$ python3 -q
>>> import numpy as np
>>> np.set_printoptions(precision=1, suppress=True, linewidth=160)
>>> def rd(a):
...     return np.round(a, 1) + 0
... 
>>> data = np.loadtxt("x.csv", delimiter=",")
>>> print(data)
[[0. 0. 0. 0.]
 [2. 3. 0. 0.]
 [0. 8. 3. 0.]
 [3. 1. 3. 3.]]
>>> # looks like rank 3
>>> Uu, sigma = np.linalg.svd(data)
Traceback (most recent call last):
  File "<python-input-6>", line 1, in <module>
    Uu, sigma = np.linalg.svd(data)
    ^^^^^^^^^
ValueError: too many values to unpack (expected 2)
>>> Uu, sigma, VT = np.linalg.svd(data, full_matrices=False)
>>> print(rd(np.abs(VT[0])))
[0.2 0.9 0.4 0.1]
>>> print(rd(Uu.T @ data @ VT.T))
[[9.4 0.  0.  0. ]
 [0.  4.7 0.  0. ]
 [0.  0.  2.  0. ]
 [0.  0.  0.  0. ]]
>>> print(np.allclose(Uu * sigma @ VT, data))
True
>>> print(rd(np.cumsum(sigma ** 2) / np.sum(sigma ** 2)))
[0.8 1.  1.  1. ]
>>> print(Uu.shape, sigma.shape, VT.shape)
(4, 4) (4,) (4, 4)
>>> print(rd(sigma))
[9.4 4.7 2.  0. ]
>>> r = np.linalg.matrix_rank(data)
>>> print(r)
3
>>> N = np.linalg.svd(data)[2][r:].T
>>> print(N.shape)
(4, 1)
>>> print(np.linalg.matrix_rank(data.T @ data), np.linalg.matrix_rank(data @ data.T))
3 3
>>> print(rd(data @ N))
[[0.]
 [0.]
 [0.]
 [0.]]
>>> print([int(np.linalg.matrix_rank(np.delete(data, i, axis=0))) for i in range(4)])
[3, 2, 2, 2]
>>> print([int(np.linalg.matrix_rank(data[:, :j + 1])) for j in range(4)])
[1, 2, 3, 3]
>>> print(rd(N @ N.T))
[[ 0.1 -0.1  0.2 -0.2]
 [-0.1  0.  -0.1  0.2]
 [ 0.2 -0.1  0.3 -0.4]
 [-0.2  0.2 -0.4  0.6]]
>>> print([int(np.linalg.matrix_rank(data[:i])) for i in range(1, len(data) + 1)])
[0, 1, 2, 3]
>>> arr = np.load("block11.npy")
>>> print(arr)
[[-6  0 -5 -3  2]
 [-3  3 -3  0  0]
 [-6  6 -6  0  0]]
>>> print(np.allclose(arr[:-1].T @ np.linalg.lstsq(arr[:-1].T, arr[-1])[0], arr[-1]))
True
>>> print(rd(np.trace(np.linalg.pinv(arr) @ arr)))
2.0
>>> print(np.abs(np.diag(np.linalg.qr(arr)[1])) > 1e-9)
[ True  True False]
>>> print(np.argsort(-np.linalg.norm(arr, axis=0).round(6), kind="stable")[:3])
[0 2 1]
>>> print(np.linalg.matrix_rank(arr, rtol=0.1))
2
>>> Uu, sigma, VT = np.linalg.svd(arr)
>>> V = VT[:(sigma > 1e-8).sum()]
>>> rng = np.random.default_rng(152)
>>> x0 = arr[0] + 2 * arr[2] + rng.integers(2) * np.eye(5)[4]
>>> print(x0)
[-18.  12. -17.  -3.   3.]
>>> print(rd(V.T @ V))
[[ 0.5 -0.1  0.4  0.2 -0.1]
 [-0.1  0.7 -0.2  0.3 -0.2]
 [ 0.4 -0.2  0.4  0.1 -0.1]
 [ 0.2  0.3  0.1  0.3 -0.2]
 [-0.1 -0.2 -0.1 -0.2  0.1]]
>>> print(rd(np.linalg.norm(x0 - V.T @ V @ x0)))
0.9
>>> print(rd(np.diag(V.T @ V)))
[0.5 0.7 0.4 0.3 0.1]
>>> Uu, sigma, VT = np.linalg.svd(arr)
>>> print(np.argmax(sigma[:-1] / (sigma[1:] + 1e-6)) + 1)
2
>>> print(rd(sigma))
[13.6  5.   0. ]
>>> M2 = Uu[:, :2] @ np.diag(sigma[:2]) @ VT[:2]
>>> print(rd(M2))
[[-6.  0. -5. -3.  2.]
 [-3.  3. -3.  0.  0.]
 [-6.  6. -6.  0.  0.]]
>>> print(np.linalg.matrix_rank(arr, rtol=0.05))
2
>>> print(rd(np.linalg.norm(arr - M2) / np.linalg.norm(arr)))
0.0
>>> print(np.linalg.matrix_rank(M2))
2
